In [1]: import numpy as np

In [2]: from numpy import linalg as LA

In [3]: np.set_printoptions(precision=2, suppress=True, linewidth=200, floatmode="fixed")

In [4]: W0 = np.loadtxt("block1.csv", delimiter=",")

In [5]: print(W0)
[[-2.00  1.00  1.00  1.00]
 [ 1.00 -2.00  1.00  1.00]
 [ 1.00  1.00 -2.00  1.00]
 [ 1.00  1.00  1.00 -2.00]]

In [6]: evals, vecs = LA.eigvalsh(W0)
ValueError: too many values to unpack (expected 2)


In [7]: evals, vecs = LA.eigh(W0)

In [8]: print(np.round(vecs.T @ W0 @ vecs, 2) + 0)
[[-3.00  0.00  0.00  0.00]
 [ 0.00 -3.00  0.00  0.00]
 [ 0.00  0.00 -3.00  0.00]
 [ 0.00  0.00  0.00  1.00]]

In [9]: print(np.unique(evals.round(6) + 0, return_counts=True)[1])
[3 1]

In [10]: print(round(float(evals.sum()), 2), np.trace(W0))
-8.0 -8.0

In [11]: print(vecs @ np.diag(evals) @ vecs.T)
[[-2.00  1.00  1.00  1.00]
 [ 1.00 -2.00  1.00  1.00]
 [ 1.00  1.00 -2.00  1.00]
 [ 1.00  1.00  1.00 -2.00]]

In [12]: print(LA.svd(W0, compute_uv=False))
[3.00 3.00 3.00 1.00]

In [13]: evals, vecs = LA.eig(W0)

In [14]: print(np.sort(LA.eigvals(W0 @ W0)))
[1.00+0.00j 9.00-0.00j 9.00+0.00j 9.00+0.00j]

In [15]: print(np.round(np.prod(evals), 2))
-27.0

In [16]: print(evals)
[-3.00  1.00 -3.00 -3.00]

In [17]: print(np.fft.fft(W0[0]))
[ 1.00+0.00j -3.00+0.00j -3.00+0.00j -3.00+0.00j]

In [18]: print(np.sort(np.abs(np.fft.fft(W0[0]))), np.sort(LA.svd(W0, compute_uv=False)))
[1.00 3.00 3.00 3.00] [1.00 3.00 3.00 3.00]

In [19]: U, sv, VT = LA.svd(W0, full_matrices=False)

In [20]: print(np.round(VT @ VT.T, 2) + 0)
[[1.00 0.00 0.00 0.00]
 [0.00 1.00 0.00 0.00]
 [0.00 0.00 1.00 0.00]
 [0.00 0.00 0.00 1.00]]

In [21]: print(np.cumsum(sv ** 2) / np.sum(sv ** 2))
[0.32 0.64 0.96 1.00]

In [22]: print((sv > 1e-8).sum())
4

In [23]: print(round(np.sqrt((sv ** 2).sum()), 2), round(float(LA.norm(W0)), 2))
5.29 5.29

In [24]: print(U.shape, sv.shape, VT.shape)
(4, 4) (4,) (4, 4)

In [25]: M = np.load("run17.npy")

In [26]: print(M)
[[-3  0 -4 -1]
 [ 0  1  0 -3]
 [ 0  0 -5  5]
 [ 0  0  0  5]]

In [27]: T = np.stack([M, -2 * M, M[::-1]])

In [28]: print(LA.norm(T, axis=(1, 2)))
[10.54 21.07 10.54]

In [29]: print(np.einsum("bij,cij->bc", T, T))
[[ 111 -222  -40]
 [-222  444   80]
 [ -40   80  111]]

In [30]: print((T @ M.T).shape)
(3, 4, 4)

In [31]: print(T.sum(axis=0))
[[ 3  0  4  6]
 [ 0 -1 -5  8]
 [ 0  1  5 -8]
 [-3  0 -4 -6]]

In [32]: print(LA.matrix_rank(T))
[4 4 4]

In [33]: print(T.shape)
(3, 4, 4)

In [34]: print(LA.det(T))
[  75.00 1200.00   75.00]

In [35]: J = np.loadtxt("case14.csv", delimiter=",")

In [36]: print(J)
[[ 0.07 -2.53  8.22]
 [ 3.25 -3.28  7.20]
 [-0.59 -3.01  8.31]
 [ 0.00 -2.85  9.28]
 [-0.91 -4.29  9.84]
 [-0.92 -2.02  7.68]
 [-1.02 -4.49 13.00]
 [ 1.16 -3.85  8.27]
 [ 0.75 -2.49  8.53]
 [ 0.74 -1.23  9.96]
 [ 1.35 -3.97  9.86]
 [ 0.17 -2.39 10.16]
 [ 0.59 -2.17 10.08]
 [-0.45 -4.88  8.98]
 [-1.43 -3.24  9.57]
 [-0.56 -3.23  9.34]
 [ 1.67 -3.89  8.74]
 [ 0.89 -4.61  7.57]
 [ 0.26 -2.47  9.17]
 [-0.92 -3.06 11.17]
 [-0.69 -1.39  9.55]
 [-0.43 -1.97 11.54]]

In [37]: t = np.radians(180)

In [38]: r_ = np.eye(3)

In [39]: r_[1, 1] = r_[0, 0] = np.cos(t)

In [40]: r_[1, 0], r_[0, 1] = -np.sin(t), np.sin(t)

In [41]: print(r_.round(2) + 0)
[[-1.00  0.00  0.00]
 [ 0.00 -1.00  0.00]
 [ 0.00  0.00  1.00]]

In [42]: other = J @ r_.T

In [43]: print(np.allclose(LA.norm(J, axis=1), LA.norm(other, axis=1)))
True

In [44]: print(LA.svd(J, compute_uv=False), LA.svd(other, compute_uv=False))
[46.61  5.62  4.32] [46.61  5.62  4.32]

In [45]: other = J / LA.norm(J, axis=1, keepdims=True)

In [46]: cov = other @ other.T

In [47]: print(round(np.degrees(np.arccos(np.clip(cov[12, 13], -1, 1))), 2))
17.36

In [48]: x0 = np.array([1, -2, 2])

In [49]: rhs = J @ x0

In [50]: print(LA.lstsq(J, rhs)[0])
[ 1.00 -2.00  2.00]

In [51]: print(LA.solve(J.T @ J, J.T @ rhs))
[ 1.00 -2.00  2.00]

In [52]: print(np.round(LA.pinv(J) @ J, 2) + 0)
[[1.00 0.00 0.00]
 [0.00 1.00 0.00]
 [0.00 0.00 1.00]]

In [53]: LA.solve(J, rhs)
LinAlgError: Last 2 dimensions of the array must be square


In [54]: rng = np.random.default_rng(87222)

In [55]: rhs = rhs + 0.05 * rng.normal(size=22)

In [56]: print(rhs)
[21.64 24.21 22.01 24.27 27.34 18.42 33.94 25.44 22.77 23.14 29.05 25.32 25.06 27.20 24.20 24.55 26.92 25.34 23.52 27.50 21.31 26.49]

In [57]: b, *_ = LA.lstsq(J, rhs)

In [58]: print(b.round())
[ 1.00 -2.00  2.00]

In [59]: print(b)
[ 1.01 -2.00  2.00]

In [60]: print(np.round(LA.norm(rhs - J @ b), 2))
0.24

In [61]: X = np.load("test15.npy")

In [62]: print(X)
[[ 0.40  0.10  0.30]
 [-0.20  0.70  0.60]
 [ 0.35  0.18  0.39]]

In [63]: def softmax(z):
    ...:     e = np.exp(z - z.max(axis=-1, keepdims=True))
    ...:     return e / e.sum(axis=-1, keepdims=True)
    ...: 

In [64]: print(softmax(X).sum(axis=1))
[1.00 1.00 1.00]

In [65]: print(softmax(10 * X[2]))
[0.37 0.07 0.56]

In [66]: att = X @ X.T / np.sqrt(3)

In [67]: print(softmax(att + np.triu(np.full(att.shape, -np.inf), 1)))
[[1.00 0.00 0.00]
 [0.40 0.60 0.00]
 [0.33 0.33 0.34]]

In [68]: print(softmax(att))
[[0.34 0.32 0.34]
 [0.28 0.42 0.30]
 [0.33 0.33 0.34]]

In [69]: print(softmax(att).round(6).argmax(axis=1))
[2 1 2]

In [70]: print(softmax(att)[2] @ X)
[0.18 0.33 0.43]

In [71]: E = np.loadtxt("out14.csv", delimiter=",")

In [72]: print(E)
[[ 72.00  -1.00   3.00   6.00   6.00]
 [ -2.00  42.00  -5.00  -9.00  -9.00]
 [  9.00   4.00 102.00   0.00   2.00]
 [ -8.00   0.00   9.00 -61.00   1.00]
 [ -8.00   2.00  -6.00  -2.00  80.00]]

In [73]: other = W0 + rng.integers(-2, 3, (4, 3)) @ rng.integers(-2, 3, (3, 4))

In [74]: print(other)
[[ 0.00  9.00 -1.00  3.00]
 [-1.00 -8.00  1.00 -7.00]
 [ 3.00  1.00 -1.00  7.00]
 [ 0.00 -4.00  3.00  0.00]]

In [75]: print(LA.matrix_rank(other - W0, tol=1e-8))
3

In [76]: print(np.round(LA.svd(other - W0, compute_uv=False), 2) + 0)
[13.58  8.32  1.16  0.00]

In [77]: print(other - W0)
[[ 2.00  8.00 -2.00  2.00]
 [-2.00 -6.00  0.00 -8.00]
 [ 2.00  0.00  1.00  6.00]
 [-1.00 -5.00  2.00  2.00]]

In [78]: x0 = np.array([-3, -5, 3, 6])

In [79]: print(other * x0)
[[ -0.00 -45.00  -3.00  18.00]
 [  3.00  40.00   3.00 -42.00]
 [ -9.00  -5.00  -3.00  42.00]
 [ -0.00  20.00   9.00   0.00]]

In [80]: print(other @ x0)
[-30.00   4.00  25.00  29.00]

In [81]: print(other @ (2 * x0))
[-60.00   8.00  50.00  58.00]

In [82]: data = (rng.random((4, 4)) < 0.3) + np.eye(4)

In [83]: data /= data.sum(axis=1, keepdims=True)

In [84]: print(data)
[[0.40 0.20 0.20 0.20]
 [0.00 0.50 0.50 0.00]
 [0.00 0.50 0.50 0.00]
 [0.50 0.00 0.00 0.50]]

In [85]: rank = LA.matrix_rank(data)

In [86]: print(rank)
3

In [87]: ns = LA.svd(data)[2][rank:].T

In [88]: print(np.round(ns @ ns.T, 2) + 0)
[[ 0.00  0.00  0.00  0.00]
 [ 0.00  0.50 -0.50  0.00]
 [ 0.00 -0.50  0.50  0.00]
 [ 0.00  0.00  0.00  0.00]]

In [89]: print(LA.matrix_rank(data.T @ data), LA.matrix_rank(data @ data.T))
3 3

In [90]: print([int(LA.matrix_rank(data[:i])) for i in range(1, len(data) + 1)])
[1, 2, 2, 3]

In [91]: print([int(LA.matrix_rank(np.delete(data, i, axis=0))) for i in range(4)])
[2, 3, 3, 2]

In [92]: print(np.round(data @ ns, 2) + 0)
[[0.00]
 [0.00]
 [0.00]
 [0.00]]

In [93]: print(ns.shape)
(4, 1)

In [94]: print(np.allclose(data @ ns, 0))
True

In [95]: other = data / LA.norm(data, axis=1, keepdims=True)

In [96]: cov = other @ other.T

In [97]: print(round(np.degrees(np.arccos(np.clip(cov[1, 2], -1, 1))), 2))
0.0

In [98]: print(np.argwhere(np.triu(np.abs(cov) > 0.95, 1)))
[[1 2]]

In [99]: print(cov)
[[1.00 0.53 0.53 0.80]
 [0.53 1.00 1.00 0.00]
 [0.53 1.00 1.00 0.00]
 [0.80 0.00 0.00 1.00]]

In [100]: m1 = np.loadtxt("a.csv", delimiter=",")

In [101]: print(m1)
[[0.00 1.00 1.00 0.00 1.00]
 [1.00 0.00 0.00 1.00 1.00]
 [1.00 0.00 0.00 0.00 1.00]
 [0.00 1.00 0.00 0.00 0.00]
 [1.00 1.00 1.00 0.00 0.00]]

In [102]: # symmetric, so the eigenvalues are real

In [103]: print(m1.sum(axis=0))
[3.00 3.00 2.00 1.00 3.00]

In [104]: print(np.trace(m1 @ m1 @ m1) // 6)
2.0

In [105]: Lm = np.diag(m1.sum(axis=1)) - m1

In [106]: print(Lm @ np.ones(5))
[0.00 0.00 0.00 0.00 0.00]

In [107]: print((LA.eigvalsh(Lm) < 1e-8).sum())
1

In [108]: print(np.sort(np.abs(LA.eigvals(m1))))
[0.59 0.72 1.00 1.78 2.64]

In [109]: print(LA.matrix_power(m1, 3))
[[4.00 6.00 5.00 1.00 5.00]
 [6.00 2.00 2.00 3.00 6.00]
 [5.00 2.00 2.00 2.00 5.00]
 [1.00 3.00 2.00 0.00 1.00]
 [5.00 6.00 5.00 1.00 4.00]]

In [110]: print(m1 @ m1)
[[3.00 1.00 1.00 1.00 2.00]
 [1.00 3.00 2.00 0.00 1.00]
 [1.00 2.00 2.00 0.00 1.00]
 [1.00 0.00 0.00 1.00 1.00]
 [2.00 1.00 1.00 1.00 3.00]]

In [111]: print(round(np.abs(LA.eigvals(m1)).max(), 2))
2.64

In [112]: print(round(LA.det(m1), 2))
-2.0

In [113]: LA.determinant(m1)
AttributeError: module 'numpy.linalg' has no attribute 'determinant'


In [114]: K = np.load("x.npy")

In [115]: print(K)
[[0 0 0 0 0]
 [0 1 3 1 1]
 [0 3 9 3 3]
 [0 1 3 1 1]
 [0 1 3 1 1]]

In [116]: # equal to its transpose

In [117]: x0 = np.array([0, 3, 0, 0, 2])

In [118]: h = np.maximum(K @ x0, 0)

In [119]: print(np.tanh(K @ x0))
[0.00 1.00 1.00 1.00 1.00]

In [120]: print(np.maximum(K @ x0, 0) - np.maximum(-K @ x0, 0))
[ 0  5 15  5  5]

In [121]: print(K * (h > 1e-9)[:, None])
[[0 0 0 0 0]
 [0 1 3 1 1]
 [0 3 9 3 3]
 [0 1 3 1 1]
 [0 1 3 1 1]]

In [122]: print(h)
[ 0  5 15  5  5]

In [123]: print(round(float(LA.det(K)), 2))
0.0

In [124]: print((K != 0).astype(int))
[[0 0 0 0 0]
 [0 1 1 1 1]
 [0 1 1 1 1]
 [0 1 1 1 1]
 [0 1 1 1 1]]

In [125]: print(np.flatnonzero(LA.matrix_power((K != 0) + (K.T != 0) + np.eye(5), 5)[4]))
[1 2 3 4]
